$ python -q
>>> import numpy as np
>>> from numpy import linalg as LA
>>> np.set_printoptions(precision=3, suppress=True, linewidth=140)
>>> feats = np.load("m.npy")
>>> feats
array([[-16,   5,  -4,  -6,   7,  -5,   0],
       [ -1,  -6,   6,  -8,  -2,  -3,   9],
       [  4,   7,  18,   6,  -2,   7,   9],
       [ -4,   4,   1,  10,  -9,  -4,  -8],
       [ -3,   3,   2,   6, -16,  -7,  -3],
       [ -4,   3,   0,   9,   8,   4,   7],
       [  7,   5,   4,  -5,   3,   7, -18]])
>>> gram = feats.T @ feats
>>> LA.matrix_rank(gram)
np.int64(7)
>>> LA.eigvalsh(gram)[::-1]
array([723.781, 694.639, 596.561, 354.882, 214.19 ,  10.763,   0.183])
>>> LA.svd(feats, compute_uv=False) ** 2
array([723.781, 694.639, 596.561, 354.882, 214.19 ,  10.763,   0.183])
>>> (feats @ feats.T).shape
(7, 7)
>>> x = np.array([4, -5, -2, 5, -3, 3, 5])
>>> np.einsum("ij,j->i", feats, x)
array([-147,   16,   47,  -13,   11,   37, -108])
>>> LA.norm(feats @ x) <= LA.norm(feats, 2) * LA.norm(x) + 1e-9
np.True_
>>> np.sign((feats @ x).round(6))
array([-1,  1,  1, -1,  1,  1, -1])
>>> (feats * x).sum(axis=1)
array([-147,   16,   47,  -13,   11,   37, -108])
>>> feats * x
array([[-64, -25,   8, -30, -21, -15,   0],
       [ -4,  30, -12, -40,   6,  -9,  45],
       [ 16, -35, -36,  30,   6,  21,  45],
       [-16, -20,  -2,  50,  27, -12, -40],
       [-12, -15,  -4,  30,  48, -21, -15],
       [-16, -15,   0,  45, -24,  12,  35],
       [ 28, -25,  -8, -25,  -9,  21, -90]])
>>> np.allclose(feats, feats.T)
False
>>> np.trace(feats)
np.int64(-24)
>>> (feats + feats.T) / 2
array([[-16. ,   2. ,   0. ,  -5. ,   2. ,  -4.5,   3.5],
       [  2. ,  -6. ,   6.5,  -2. ,   0.5,   0. ,   7. ],
       [  0. ,   6.5,  18. ,   3.5,   0. ,   3.5,   6.5],
       [ -5. ,  -2. ,   3.5,  10. ,  -1.5,   2.5,  -6.5],
       [  2. ,   0.5,   0. ,  -1.5, -16. ,   0.5,   0. ],
       [ -4.5,   0. ,   3.5,   2.5,   0.5,   4. ,   7. ],
       [  3.5,   7. ,   6.5,  -6.5,   0. ,   7. , -18. ]])
>>> np.allclose(feats @ feats.T, feats.T @ feats)
False
>>> LA.matrix_power(feats, 2)
array([[ 258, -156,   30,  -31, -212,   -8,    1],
       [ 159,   71,  100,  -74,  100,  162, -113],
       [  18,  188,  388,   94,   39,  166,   70],
       [  11,  -76,   18,   48,  -40,  -34,  108],
       [  84,  -79,   28,  -78,  106,   59,   50],
       [  34,   69,   87,  139, -190,  -16, -167],
       [-244,  -47,    3,   63,   30, -121,  485]])
>>> round(LA.norm(feats[1] - feats[5]), 3)
np.float64(23.833)
>>> round(LA.norm(feats[1], 1), 3), round(float(LA.norm(feats[1], np.inf)), 3)
(np.float64(35.0), 9.0)
>>> round(float(LA.norm(feats) ** 2 / LA.norm(feats, 2) ** 2), 3)
3.585
>>> round(float(LA.norm(feats, 1)), 3), np.round(LA.norm(feats, np.inf), 3)
(54.0, np.float64(53.0))
>>> round(float(LA.norm(feats, 2)), 3)
26.903
>>> np.round(LA.norm(feats, "nuc"), 3)
np.float64(114.866)
>>> LA.norm(feats, axis=0)
array([19.053, 13.   , 19.925, 19.442, 21.61 , 14.595, 24.658])
>>> feats[1] @ feats[5]
np.int64(-51)
>>> x = np.array([0, 1, 1, 1, 0, -2, 1])
>>> h = np.maximum(feats @ x, 0)
>>> feats * (h > 1e-9)[:, None]
array([[-16,   5,  -4,  -6,   7,  -5,   0],
       [ -1,  -6,   6,  -8,  -2,  -3,   9],
       [  4,   7,  18,   6,  -2,   7,   9],
       [ -4,   4,   1,  10,  -9,  -4,  -8],
       [ -3,   3,   2,   6, -16,  -7,  -3],
       [ -4,   3,   0,   9,   8,   4,   7],
       [  0,   0,   0,   0,   0,   0,   0]])
>>> np.flatnonzero(h > 1e-9)
array([0, 1, 2, 3, 4, 5])
>>> h
array([ 5,  7, 26, 15, 22, 11,  0])
>>> feats.T @ h
array([-153,  324,  549,  451, -430,  -34,  188])
>>> np.maximum(feats @ (3 * x), 0)
array([15, 21, 78, 45, 66, 33,  0])
>>> np.tanh(feats @ x)
array([ 1.,  1.,  1.,  1.,  1.,  1., -1.])
>>> np.maximum(feats @ x, 0) - np.maximum(-feats @ x, 0)
array([  5,   7,  26,  15,  22,  11, -28])
>>> C = np.array([[-2, -2, 0, -2], [1, 2, 3, 3]])
>>> rng = np.random.default_rng(21139)
>>> X = rng.normal(size=(32, 2)) @ C + np.array([6, 6, 6, 5])
>>> X
array([[ 3.706,  4.006,  6.899,  3.306],
       [ 9.082, 10.381,  9.897, 10.68 ],
       [ 4.528,  5.951, 10.268,  6.373],
       [ 6.229,  6.121,  5.675,  5.012],
       [ 5.774,  5.709,  5.805,  4.644],
       [ 0.334, -1.6  ,  0.198, -4.534],
       [ 3.744,  2.339,  1.786, -0.066],
       [ 8.451,  9.597,  9.44 ,  9.744],
       [ 7.896,  8.374,  7.433,  7.851],
       [ 7.52 ,  7.659,  6.417,  6.798],
       [ 7.267,  8.854, 10.759,  9.44 ],
       [ 3.623,  2.787,  3.494,  0.952],
       [ 8.45 ,  9.592,  9.428,  9.735],
       [ 3.583,  3.595,  6.036,  2.607],
       [ 6.088,  6.785,  8.091,  6.482],
       [ 6.964,  7.765,  8.402,  7.566],
       [ 7.172,  7.547,  7.125,  6.922],
       [ 6.06 ,  4.47 ,  1.229,  1.88 ],
       [ 5.567,  4.804,  3.711,  3.041],
       [ 2.817,  2.24 ,  4.269,  0.663],
       [ 4.22 ,  5.051,  8.492,  4.881],
       [ 2.898,  2.95 ,  6.156,  2.002],
       [ 1.959,  2.744,  8.354,  2.529],
       [ 8.931, 10.644, 11.141, 11.358],
       [ 5.848,  6.015,  6.5  ,  5.182],
       [ 4.943,  5.081,  6.414,  4.219],
       [ 6.581,  7.105,  7.574,  6.63 ],
       [ 3.453,  3.061,  4.825,  1.67 ],
       [ 8.116,  6.758,  1.927,  4.4  ],
       [ 1.66 ,  0.143,  1.449, -2.374],
       [ 6.498,  5.521,  3.068,  3.543],
       [ 3.561,  4.178,  7.851,  3.795]])
>>> # rows and columns are dependent
>>> blk = np.stack([X, 3 * X, X[::-1]])
>>> LA.matrix_rank(blk.reshape(3, -1))
np.int64(2)
>>> (blk @ X.T).shape
(3, 32, 32)
>>> LA.matrix_rank(blk)
array([3, 3, 3])
